% ipython --no-banner

In [1]: import numpy as np

In [2]: np.set_printoptions(suppress=True, linewidth=100)

In [3]: feats = np.load("test19.npy")

In [4]: feats
Out[4]: 
array([[ 2,  2,  4,  4],
       [ 1,  1,  2,  2],
       [-2, -2, -6, -6],
       [-1, -1, -3, -3]])

In [5]: # rows and columns are dependent

In [6]: x = np.array([1, 2, -2, -3])

In [7]: feats @ (2 * x)
Out[7]: array([-28, -14,  48,  24])

In [8]: (feats @ x).argmax()
Out[8]: np.int64(2)

In [9]: feats * x
Out[9]: 
array([[  2,   4,  -8, -12],
       [  1,   2,  -4,  -6],
       [ -2,  -4,  12,  18],
       [ -1,  -2,   6,   9]])

In [10]: np.sign((feats @ x).round(6))
Out[10]: array([-1, -1,  1,  1])

In [11]: feats @ x
Out[11]: array([-14,  -7,  24,  12])

In [12]: [round(float(x), 2) for x in np.linalg.svd(feats, compute_uv=False)[:3]]
Out[12]: [12.22, 0.82, 0.0]

In [13]: np.linalg.lstsq(feats[:-1].T, feats[-1])[2]
Out[13]: np.int32(2)

In [14]: np.allclose(feats[:-1].T @ np.linalg.lstsq(feats[:-1].T, feats[-1])[0], feats[-1])
Out[14]: True

In [15]: np.round(feats @ np.linalg.pinv(feats) @ feats, 2)
Out[15]: 
array([[ 2.,  2.,  4.,  4.],
       [ 1.,  1.,  2.,  2.],
       [-2., -2., -6., -6.],
       [-1., -1., -3., -3.]])

In [16]: round(float(np.trace(np.linalg.pinv(feats) @ feats)), 2)
Out[16]: 2.0

In [17]: F = np.loadtxt("m.csv", delimiter=",")

In [18]: F.round(2)
Out[18]: 
array([[-12.98,  -3.44, -11.03,  -9.96,  -6.25],
       [  5.14,   5.13,   2.14,   7.28,  -0.65],
       [ -7.1 ,   6.81,  -3.76,  -1.2 ,  -5.44],
       [  0.86,   0.55,   0.41,   4.  ,  -4.43],
       [  1.34,   4.81,   4.43,   7.76,  -7.22],
       [ -0.01,   5.63,  -1.03,   3.16,  -1.93],
       [-10.96,   3.24,  -9.63,  -7.45,  -3.65],
       [  2.2 ,   2.7 ,   2.84,   6.58,  -5.22],
       [  0.9 ,   2.88,   0.47,   4.32,  -3.69],
       [ -8.04,   1.46,  -2.62,  -1.22,  -9.5 ],
       [  5.47,   4.69,   3.88,   8.7 ,  -2.5 ],
       [  1.29,   2.8 ,   4.13,   7.29,  -7.6 ],
       [  6.58,   4.6 ,   1.07,   6.87,   1.86],
       [  2.98,   5.92,   4.86,   8.76,  -5.72],
       [ -4.37,   0.89,  -2.62,  -0.06,  -6.02],
       [ -3.55,   0.09,   0.35,   2.43,  -8.93],
       [ -9.46,  -0.16,  -3.84,  -2.82, -10.04],
       [ -6.52,   2.37,  -4.16,  -1.81,  -5.88],
       [ -1.49,   1.06,   0.09,   3.02,  -6.24],
       [ -5.26,  -1.01,  -1.98,  -0.07,  -8.29],
       [ -5.14,   3.01,  -5.11,  -2.02,  -3.17],
       [ -4.45,   1.57,  -2.55,   0.04,  -5.95],
       [ -4.38,   3.56,  -4.97,  -1.6 ,  -2.4 ],
       [  1.33,   3.03,   0.61,   4.59,  -3.37],
       [  0.88,   6.32,   4.19,   7.59,  -6.9 ],
       [  2.  ,  11.83,  -2.39,   3.46,   3.73],
       [ -8.49,   1.94,  -6.64,  -4.45,  -5.1 ],
       [  0.94,   3.57,   1.56,   5.26,  -4.69],
       [ -4.41,   3.34,   0.5 ,   2.62,  -8.88],
       [  1.05,   7.58,  -1.53,   3.33,   0.37],
       [ -2.45,   5.07,   0.13,   3.18,  -5.91]])

In [19]: # rows and columns are dependent

In [20]: r = np.linalg.matrix_rank(F)

In [21]: r
Out[21]: np.int64(4)

In [22]: null = np.linalg.svd(F)[2][r:].T

In [23]: np.round(null @ null.T, 2) + 0
Out[23]: 
array([[ 0.39,  0.13,  0.  , -0.39, -0.26],
       [ 0.13,  0.04,  0.  , -0.13, -0.09],
       [ 0.  ,  0.  ,  0.  ,  0.  ,  0.  ],
       [-0.39, -0.13,  0.  ,  0.39,  0.26],
       [-0.26, -0.09,  0.  ,  0.26,  0.17]])

In [24]: np.round(null[:, 0] / null[np.abs(null[:, 0]).round(6).argmax(), 0], 2) + 0
Out[24]: array([ 1.  ,  0.33,  0.  , -1.  , -0.67])

In [25]: np.linalg.matrix_rank(F.T @ F), np.linalg.matrix_rank(F @ F.T)
Out[25]: (np.int64(4), np.int64(4))

In [26]: [int(np.linalg.matrix_rank(np.delete(F, i, axis=0))) for i in range(31)]
Out[26]: 
[4,
 4,
 4,
 4,
 4,
 4,
 4,
 4,
 4,
 4,
 4,
 4,
 4,
 4,
 4,
 4,
 4,
 4,
 4,
 4,
 4,
 4,
 4,
 4,
 4,
 4,
 4,
 4,
 4,
 4,
 4]

In [27]: Uu, sv, VT = np.linalg.svd(feats)

In [28]: sv.round(2) + 0
Out[28]: array([12.22,  0.82,  0.  ,  0.  ])

In [29]: np.argmax(sv[:-1] / (sv[1:] + 1e-6)) + 1
Out[29]: np.int64(2)

In [30]: A2 = Uu[:, :2] @ np.diag(sv[:2]) @ VT[:2]

In [31]: round(float(np.linalg.norm(feats - A2, 2)), 2), np.round(sv[2], 2)
Out[31]: (0.0, np.float64(0.0))

In [32]: round(float(np.linalg.norm(feats - A2) / np.linalg.norm(feats)), 2)
Out[32]: 0.0

In [33]: A2.round(2)
Out[33]: 
array([[ 2.,  2.,  4.,  4.],
       [ 1.,  1.,  2.,  2.],
       [-2., -2., -6., -6.],
       [-1., -1., -3., -3.]])

In [34]: np.linalg.matrix_rank(feats, rtol=0.05)
Out[34]: np.int64(2)

In [35]: X = np.load("mat.npy")

In [36]: X.round(2)
Out[36]: 
array([[0.31, 0.46],
       [0.46, 0.69]])

In [37]: # rows and columns are dependent

In [38]: w, vecs = np.linalg.eigh(X)

In [39]: np.round(np.linalg.svd(X, compute_uv=False), 2) + 0
Out[39]: array([1., 0.])

In [40]: np.unique(w.round(6) + 0, return_counts=True)[1]
Out[40]: array([1, 1])

In [41]: np.round(np.abs(vecs[:, -1]), 2)
Out[41]: array([0.55, 0.83])

In [42]: (w > 1e-8).sum(), (w < -1e-8).sum()
Out[42]: (np.int64(1), np.int64(0))

In [43]: w, vecs = np.linalg.eigh(X)

In [44]: x = np.array([3, 1])

In [45]: round(float(x @ X @ x / (x @ x)), 2), round(w[0], 2), np.round(w[-1], 2)
Out[45]: (0.62, np.float64(0.0), np.float64(1.0))

In [46]: np.round(vecs * np.maximum(w, 0) @ vecs.T, 2)
Out[46]: 
array([[0.31, 0.46],
       [0.46, 0.69]])

In [47]: np.round(vecs * np.abs(w) @ vecs.T, 2)
Out[47]: 
array([[0.31, 0.46],
       [0.46, 0.69]])

In [48]: np.round(x @ X @ x, 2)
Out[48]: np.float64(6.23)

In [49]: gram = X.T @ X

In [50]: np.round(np.linalg.svd(X, compute_uv=False) ** 2, 2) + 0
Out[50]: array([1., 0.])

In [51]: (X @ X.T).shape
Out[51]: (2, 2)

In [52]: np.round(np.linalg.eigvalsh(gram)[::-1], 2) + 0
Out[52]: array([1., 0.])

In [53]: np.linalg.matrix_rank(gram)
Out[53]: np.int64(1)

In [54]: np.allclose(X[:-1].T @ np.linalg.lstsq(X[:-1].T, X[-1])[0], X[-1])
Out[54]: True

In [55]: np.unique(X.round(6), axis=0).shape
Out[55]: (2, 2)

In [56]: np.abs(np.diag(np.linalg.qr(X)[1])) > 1e-9
Out[56]: array([ True, False])

In [57]: u = np.array([1, 1, 0, -5, -4, -3, 1])

In [58]: K = -1 * np.eye(7) + np.outer(u, u)

In [59]: K
Out[59]: 
array([[ 0.,  1.,  0., -5., -4., -3.,  1.],
       [ 1.,  0.,  0., -5., -4., -3.,  1.],
       [ 0.,  0., -1.,  0.,  0.,  0.,  0.],
       [-5., -5.,  0., 24., 20., 15., -5.],
       [-4., -4.,  0., 20., 15., 12., -4.],
       [-3., -3.,  0., 15., 12.,  8., -3.],
       [ 1.,  1.,  0., -5., -4., -3.,  0.]])

In [60]: # 2 blocks once reordered

In [61]: w, vecs = np.linalg.eigh(K)

In [62]: x = np.array([0, 0, 3, 2, 3, 1, 1])

In [63]: np.round(np.linalg.eigvalsh(K[1:, 1:]), 2)
Out[63]: array([-1., -1., -1., -1., -1., 51.])

In [64]: np.round(vecs * np.abs(w) @ vecs.T, 2) + 0
Out[64]: 
array([[ 1.96,  0.96,  0.  , -4.81, -3.85, -2.89,  0.96],
       [ 0.96,  1.96,  0.  , -4.81, -3.85, -2.89,  0.96],
       [ 0.  ,  0.  ,  1.  ,  0.  ,  0.  ,  0.  ,  0.  ],
       [-4.81, -4.81,  0.  , 25.06, 19.25, 14.43, -4.81],
       [-3.85, -3.85,  0.  , 19.25, 16.4 , 11.55, -3.85],
       [-2.89, -2.89,  0.  , 14.43, 11.55,  9.66, -2.89],
       [ 0.96,  0.96,  0.  , -4.81, -3.85, -2.89,  1.96]])

In [65]: x @ K @ x / (x @ x), np.round(w[0], 2), w[-1]
Out[65]: (np.float64(23.0), np.float64(-1.0), np.float64(52.0))

In [66]: np.round(vecs * np.maximum(w, 0) @ vecs.T, 2) + 0
Out[66]: 
array([[ 0.98,  0.98,  0.  , -4.91, -3.92, -2.94,  0.98],
       [ 0.98,  0.98,  0.  , -4.91, -3.92, -2.94,  0.98],
       [ 0.  ,  0.  ,  0.  ,  0.  ,  0.  ,  0.  ,  0.  ],
       [-4.91, -4.91,  0.  , 24.53, 19.62, 14.72, -4.91],
       [-3.92, -3.92,  0.  , 19.62, 15.7 , 11.77, -3.92],
       [-2.94, -2.94,  0.  , 14.72, 11.77,  8.83, -2.94],
       [ 0.98,  0.98,  0.  , -4.91, -3.92, -2.94,  0.98]])

In [67]: (np.sign(vecs[:, -1].round(6)) == np.sign(vecs[0, -1].round(6))).astype(int)
Out[67]: array([1, 1, 0, 0, 0, 0, 1])

In [68]: Uu, sv, VT = np.linalg.svd(K)

In [69]: np.argmax(sv[:-1] / (sv[1:] + 1e-6)) + 1
Out[69]: np.int64(1)

In [70]: A2 = Uu[:, :1] @ np.diag(sv[:1]) @ VT[:1]

In [71]: A2.round(2)
Out[71]: 
array([[ 0.98,  0.98,  0.  , -4.91, -3.92, -2.94,  0.98],
       [ 0.98,  0.98,  0.  , -4.91, -3.92, -2.94,  0.98],
       [ 0.  ,  0.  ,  0.  ,  0.  ,  0.  ,  0.  ,  0.  ],
       [-4.91, -4.91,  0.  , 24.53, 19.62, 14.72, -4.91],
       [-3.92, -3.92,  0.  , 19.62, 15.7 , 11.77, -3.92],
       [-2.94, -2.94,  0.  , 14.72, 11.77,  8.83, -2.94],
       [ 0.98,  0.98,  0.  , -4.91, -3.92, -2.94,  0.98]])

In [72]: np.linalg.matrix_rank(K, rtol=0.05)
Out[72]: np.int64(1)

In [73]: round(float(np.linalg.norm(K - A2) / np.linalg.norm(K)), 2)
Out[73]: 0.05

In [74]: np.abs(K - A2).max()
Out[74]: np.float64(1.0)

In [75]: round(np.linalg.eigvalsh(K).min(), 2)
Out[75]: np.float64(-1.0)

In [76]: round(np.linalg.norm(K, 2) / np.linalg.norm(K), 2)
Out[76]: np.float64(1.0)

In [77]: np.linalg.cond(K) > 100
Out[77]: np.False_

In [78]: [round(float(x), 2) for x in np.linalg.svd(K, compute_uv=False)[:3]]
Out[78]: [52.0, 1.0, 1.0]

In [79]: np.round(np.abs(np.linalg.svd(K)[2][-1]), 2)
Out[79]: array([0.99, 0.02, 0.  , 0.1 , 0.08, 0.06, 0.02])

In [80]: data = np.load("a.npy")

In [81]: data
Out[81]: 
array([[ 2., -3.,  0.,  0.,  0.,  0.,  0.,  0.],
       [-3.,  1., -3.,  0.,  0.,  0.,  0.,  0.],
       [ 0., -3.,  0., -3.,  0.,  0.,  0.,  0.],
       [ 0.,  0., -3.,  0., -3.,  0.,  0.,  0.],
       [ 0.,  0.,  0., -3.,  3., -3.,  0.,  0.],
       [ 0.,  0.,  0.,  0., -3.,  3., -3.,  0.],
       [ 0.,  0.,  0.,  0.,  0., -3.,  3., -3.],
       [ 0.,  0.,  0.,  0.,  0.,  0., -3.,  2.]])

In [82]: w, vecs = np.linalg.eigh(data)

In [83]: np.round(np.abs(vecs[:, -1]), 2)
Out[83]: array([0.03, 0.06, 0.11, 0.22, 0.49, 0.6 , 0.51, 0.26])

In [84]: np.round(np.linalg.eigvalsh(data @ data), 2)
Out[84]: array([ 0.74,  1.67,  5.68,  6.73, 22.53, 25.13, 35.24, 64.28])

In [85]: np.round(vecs.T @ vecs, 2) + 0
Out[85]: 
array([[1., 0., 0., 0., 0., 0., 0., 0.],
       [0., 1., 0., 0., 0., 0., 0., 0.],
       [0., 0., 1., 0., 0., 0., 0., 0.],
       [0., 0., 0., 1., 0., 0., 0., 0.],
       [0., 0., 0., 0., 1., 0., 0., 0.],
       [0., 0., 0., 0., 0., 1., 0., 0.],
       [0., 0., 0., 0., 0., 0., 1., 0.],
       [0., 0., 0., 0., 0., 0., 0., 1.]])

In [86]: np.round(vecs.T @ data @ vecs, 2) + 0
Out[86]: 
array([[-4.75,  0.  ,  0.  ,  0.  ,  0.  ,  0.  ,  0.  ,  0.  ],
       [ 0.  , -2.38,  0.  ,  0.  ,  0.  ,  0.  ,  0.  ,  0.  ],
       [ 0.  ,  0.  , -1.29,  0.  ,  0.  ,  0.  ,  0.  ,  0.  ],
       [ 0.  ,  0.  ,  0.  ,  0.86,  0.  ,  0.  ,  0.  ,  0.  ],
       [ 0.  ,  0.  ,  0.  ,  0.  ,  2.59,  0.  ,  0.  ,  0.  ],
       [ 0.  ,  0.  ,  0.  ,  0.  ,  0.  ,  5.01,  0.  ,  0.  ],
       [ 0.  ,  0.  ,  0.  ,  0.  ,  0.  ,  0.  ,  5.94,  0.  ],
       [ 0.  ,  0.  ,  0.  ,  0.  ,  0.  ,  0.  ,  0.  ,  8.02]])

In [87]: O, vecs = np.linalg.qr(data[:, :2])[0], np.linalg.qr(data[:, 2:])[0]

In [88]: sv = np.linalg.svd(O.T @ vecs, compute_uv=False)

In [89]: np.round(np.linalg.norm(O @ O.T - vecs @ vecs.T, 2), 2)
Out[89]: np.float64(1.0)

In [90]: sv.round(2)
Out[90]: array([0.84, 0.68])

In [91]: A2 = data[0, 0] * data[1:] - np.outer(data[1:, 0], data[0])

In [92]: A2
Out[92]: 
array([[ 0., -7., -6.,  0.,  0.,  0.,  0.,  0.],
       [ 0., -6.,  0., -6.,  0.,  0.,  0.,  0.],
       [ 0.,  0., -6.,  0., -6.,  0.,  0.,  0.],
       [ 0.,  0.,  0., -6.,  6., -6.,  0.,  0.],
       [ 0.,  0.,  0.,  0., -6.,  6., -6.,  0.],
       [ 0.,  0.,  0.,  0.,  0., -6.,  6., -6.],
       [ 0.,  0.,  0.,  0.,  0.,  0., -6.,  4.]])

In [93]: data[:, 0] / data[0, 0]
Out[93]: array([ 1. , -1.5,  0. ,  0. ,  0. ,  0. ,  0. ,  0. ])

In [94]: np.flatnonzero(~A2.round(6).any(axis=1))
Out[94]: array([], dtype=int64)

In [95]: x = np.array([3, -2, 3, 0, 2, -1, -1, -3])

In [96]: a = np.maximum(A2 @ x, 0)

In [97]: np.flatnonzero(a > 1e-9)
Out[97]: array([1, 3, 5])

In [98]: A2 * (a > 1e-9)[:, None]
Out[98]: 
array([[ 0., -0., -0.,  0.,  0.,  0.,  0.,  0.],
       [ 0., -6.,  0., -6.,  0.,  0.,  0.,  0.],
       [ 0.,  0., -0.,  0., -0.,  0.,  0.,  0.],
       [ 0.,  0.,  0., -6.,  6., -6.,  0.,  0.],
       [ 0.,  0.,  0.,  0., -0.,  0., -0.,  0.],
       [ 0.,  0.,  0.,  0.,  0., -6.,  6., -6.],
       [ 0.,  0.,  0.,  0.,  0.,  0., -0.,  0.]])

In [99]: A2.T @ a
Out[99]: array([   0.,  -72.,    0., -180.,  108., -216.,  108., -108.])

In [100]: np.maximum(A2 @ x, 0) - np.maximum(-A2 @ x, 0)
Out[100]: array([ -4.,  12., -30.,  18., -12.,  18.,  -6.])

In [101]: np.maximum(A2 @ (3 * x), 0)
Out[101]: array([ 0., 36.,  0., 54.,  0., 54.,  0.])

In [102]: a
Out[102]: array([ 0., 12.,  0., 18.,  0., 18.,  0.])

In [103]: E = np.loadtxt("w.csv", delimiter=",")

In [104]: E
Out[104]: 
array([[ 18.24,  11.7 ,  -5.13,  -3.27, -12.1 ,   8.77,   7.82],
       [ -2.15,  -0.29,   1.4 ,   0.49,   1.76,  -1.16,   0.18],
       [  1.19,   9.76,   5.23, -11.52,   3.53,  -0.55,  -2.94],
       [ -1.5 ,  -2.17,  -1.21,   3.95,   0.19,  -1.96,   2.93],
       [-20.34,  15.68,  31.38,  -9.41,  28.94, -12.43,  -7.47],
       [  0.36,   4.21,   3.38,  -6.36,   3.01,  -0.91,  -2.99],
       [-14.81,  -4.7 ,   6.95,   4.91,  10.87,  -8.72,  -2.42],
       [-14.73,   6.07,  16.5 ,  -0.92,  17.65, -10.19,  -3.21],
       [-10.52,  -2.79,   9.73,   2.52,  10.11,  -4.81,  -1.69],
       [-11.49,  20.59,  21.64,  -5.31,  20.68, -12.74,  -3.26],
       [  1.19,   6.17,   6.  ,  -8.8 ,   3.31,   1.24,  -4.27],
       [ -4.04,  -3.07,  -0.99,  -0.77,   2.2 ,  -1.44,  -3.4 ],
       [ -4.22,   0.94,   0.53,  -2.31,   4.3 ,  -2.92,  -5.79],
       [  3.55,   1.29,  -0.35,   6.39,  -2.73,   1.93,   7.33],
       [  3.83,   3.48,   0.69,  -0.97,  -2.47,   1.85,   4.57],
       [  0.28,   5.98,   9.16, -12.41,   4.72,   2.12,  -2.  ],
       [ -3.85,  28.9 ,  26.4 , -10.96,  17.84,  -9.26,  -1.78],
       [ 24.08,   7.37, -16.68,  -0.89, -20.25,   9.26,   7.2 ],
       [ 14.53,  -4.48, -13.95,   8.23, -17.27,   8.89,   9.98],
       [ 14.73,  -0.35,  -7.51,  -3.57, -12.86,  10.63,   6.24],
       [  6.32,  21.01,   9.61,  -3.99,   3.51,  -2.19,   4.57],
       [ -0.73,   4.57,   2.55,  -1.19,   3.21,  -2.14,  -2.47],
       [ -0.22,   7.  ,   8.9 ,   1.35,   3.61,  -0.09,   4.74],
       [ -6.96,  12.7 ,  17.07,  -9.36,  14.13,  -6.34,  -0.91],
       [ -9.25,   4.22,   5.59,   2.45,   9.4 ,  -9.13,  -1.27],
       [-11.88,   2.34,  12.93,   1.71,  13.2 ,  -8.08,  -1.09],
       [ 17.06,   2.39, -12.25,   4.57, -16.86,   8.37,  13.17],
       [-14.37,   0.71,  12.23,   6.26,  14.38,  -9.14,  -2.46],
       [  5.42, -11.7 , -11.08,   4.11, -10.67,   5.95,   3.43],
       [ 17.71,  12.31,   0.14,  -2.17, -10.39,   8.83,  10.36],
       [ -8.02,  -0.66,  11.67,  -2.9 ,   9.87,  -1.54,  -5.99],
       [  4.49,   0.37,  -3.69,  -3.19,  -4.14,   3.55,  -1.33],
       [-11.85, -10.81,   1.78,   3.53,   6.89,  -4.25,  -6.58],
       [-17.93,  11.82,  27.84,  -8.69,  25.27, -10.7 ,  -9.23],
       [-25.31,   4.25,  23.74,  -5.83,  27.55, -13.35, -14.91]])

In [105]: x = np.array([9, 1, 5, 2, 2, 4, 5])

In [106]: target = E @ x

In [107]: np.round(np.linalg.lstsq(E, target)[0], 2)
Out[107]: array([9., 1., 5., 2., 2., 4., 5.])

In [108]: np.round(np.linalg.solve(E.T @ E, E.T @ target), 2)
Out[108]: array([9., 1., 5., 2., 2., 4., 5.])

In [109]: rng = np.random.default_rng(60745)

In [110]: target = target + 0.1 * rng.normal(size=35)

In [111]: target.round(2)
Out[111]: 
array([ 193.6 ,  -12.01,   13.61,   -6.52,  -58.57,   -1.  , -118.5 ,  -67.36,  -51.3 ,  -11.05,
         19.55,  -64.28,  -71.01,   83.18,   64.99,   37.31,   94.23,  171.36,  123.86,  135.54,
        139.04,   -5.98,   82.67,   15.  ,  -70.16,  -47.76,  169.29,  -75.1 ,    9.48,  234.45,
        -36.74,   15.14, -137.66,  -66.03, -189.47])

In [112]: c, *_ = np.linalg.lstsq(E, target)

In [113]: np.round(E.T @ (target - E @ c), 2) + 0
Out[113]: array([0., 0., 0., 0., 0., 0., 0.])

In [114]: [round(float(np.linalg.norm(np.linalg.solve(E.T @ E + lam * np.eye(7), E.T @ target))), 2) for lam in (0, 1, 10, 100)]
Out[114]: [12.48, 11.8, 10.77, 9.25]
